$ python3 -q
>>> import numpy as np
>>> np.set_printoptions(suppress=True, linewidth=140)
>>> J = np.load("arr.npy")
>>> J
array([[-1.11, -3.2 ,  0.24,  0.9 , -3.76,  2.34],
       [ 0.61, -2.17,  1.62, -0.08, -0.08,  1.04],
       [ 0.43, -3.35,  2.1 ,  0.34, -1.75,  2.24],
       [ 2.3 , -1.97,  3.78, -0.34,  0.98,  1.54],
       [-0.56,  0.65, -1.1 , -0.08,  0.35, -0.78],
       [ 1.63,  2.49,  1.14, -0.38,  1.89, -0.64]])
>>> f = np.array([3, 3])
>>> np.round(np.convolve(J[3], f), 2)
array([ 6.9 ,  0.99,  5.43, 10.32,  1.92,  7.56,  4.62])
>>> np.round(np.correlate(J[3], J[1], "full"), 2)
array([  2.39,  -2.23,   3.9 ,   3.23,  -7.44,  13.35, -10.16,   4.51,   0.16,  -2.74,   0.94])
>>> left, sv, Vh = np.linalg.svd(J)
>>> evecs = Vh[:(sv > 1e-8).sum()]
>>> rng = np.random.default_rng(518516)
>>> x = J[3] + 2 * J[4] + rng.integers(2) * np.eye(6)[3]
>>> x.round(2)
array([ 1.18, -0.67,  1.58,  0.5 ,  1.68, -0.02])
>>> np.linalg.matrix_rank(np.vstack([J, x]))
np.int64(4)
>>> np.allclose(evecs.T @ evecs @ x, x)
False
>>> np.round(np.diag(evecs.T @ evecs), 2)
array([0.34, 0.95, 0.59, 0.07, 0.74, 0.31])
>>> round(float(np.linalg.norm(x - evecs.T @ evecs @ x)), 2)
0.97
>>> J.shape
(6, 6)
>>> np.linalg.matrix_rank(J)
np.int64(3)
>>> np.count_nonzero(J)
np.int64(36)
>>> round(float(np.linalg.norm(J)), 2)
10.42
>>> E = np.loadtxt("case4.csv", delimiter=",")
>>> E
array([[-4.06, -0.53,  2.13],
       [-0.53, -2.  , -1.98],
       [ 2.13, -1.98,  0.06]])
>>> np.allclose(E, E.T)
True
>>> np.allclose(E @ E.T, E.T @ E)
True
>>> np.trace(E)
np.float64(-6.0)
>>> (E - E.T) / 2
array([[0., 0., 0.],
       [0., 0., 0.],
       [0., 0., 0.]])
>>> round(np.abs(np.linalg.eigvals(E)).max(), 2)
np.float64(5.0)
>>> X = np.load("data.npy")
>>> X
array([[-3,  1,  3],
       [ 0, -1,  3],
       [ 0,  0, -1]])
>>> O, evecs = np.linalg.qr(X[:, :2])[0], np.linalg.qr(X[:, 2:])[0]
>>> sv = np.linalg.svd(O.T @ evecs, compute_uv=False)
>>> np.round(np.degrees(np.arccos(sv.clip(0, 1))), 2)
array([13.26])
>>> round(np.linalg.norm(O @ O.T - evecs @ evecs.T, 2), 2)
np.float64(1.0)
>>> sv.round(2)
array([0.97])
>>> M = np.load("dump.npy")
>>> M.round(2)
array([[ -0.78,   1.5 ,   0.57,  -2.65,   0.43,  -0.65],
       [  3.11,  -7.58,  -7.22, -14.32,   8.22, -12.32],
       [  3.58,  -8.68,  -8.15, -15.73,   9.15, -13.73],
       [  3.9 ,  -9.43,  -8.79, -16.69,   9.79, -14.69],
       [ -2.56,   5.65,   4.13,   2.69,  -3.13,   4.69],
       [  1.45,  -3.72,  -3.91,  -9.36,   4.91,  -7.36],
       [ -2.43,   5.33,   3.86,   2.28,  -2.86,   4.28],
       [  5.59, -13.38, -12.18, -21.77,  13.18, -19.77],
       [  2.68,  -6.59,  -6.36, -13.04,   7.36, -11.04],
       [ -2.2 ,   4.81,   3.41,   1.61,  -2.41,   3.61],
       [  3.7 ,  -8.96,  -8.4 , -16.09,   9.4 , -14.09],
       [ -2.73,   6.03,   4.46,   3.19,  -3.46,   5.19],
       [  4.46, -10.74,  -9.92, -18.38,  10.92, -16.38],
       [ -6.14,  13.98,  11.27,  13.41, -10.27,  15.41],
       [ -3.39,   7.57,   5.77,   5.16,  -4.77,   7.16],
       [ -0.26,   0.28,  -0.47,  -4.21,   1.47,  -2.21],
       [ -3.41,   7.61,   5.81,   5.22,  -4.81,   7.22],
       [  4.42, -10.65,  -9.85, -18.27,  10.85, -16.27],
       [ -0.09,  -0.12,  -0.82,  -4.73,   1.82,  -2.73],
       [  0.6 ,  -1.73,  -2.2 ,  -6.8 ,   3.2 ,  -4.8 ],
       [ -8.  ,  18.33,  15.  ,  19.  , -14.  ,  21.  ],
       [  2.54,  -6.25,  -6.07, -12.61,   7.07, -10.61],
       [ -5.39,  12.24,   9.77,  11.16,  -8.77,  13.16],
       [ -3.41,   7.63,   5.83,   5.24,  -4.83,   7.24],
       [  2.57,  -6.32,  -6.13, -12.7 ,   7.13, -10.7 ],
       [ -3.94,   8.87,   6.89,   6.83,  -5.89,   8.83]])
>>> Xc = M - M.mean(axis=0)
>>> evecs = np.linalg.svd(Xc)[2][:2]
>>> M2 = Xc - Xc @ evecs.T @ evecs
>>> round(float(np.linalg.norm(M2) / np.linalg.norm(Xc)), 2)
0.0
>>> np.round(np.diag(evecs.T @ evecs), 2)
array([0.83, 0.19, 0.17, 0.33, 0.15, 0.33])
>>> np.round(np.cov(Xc @ evecs.T, rowvar=False), 2) + 0
array([[453.73,   0.  ],
       [  0.  ,   0.  ]])
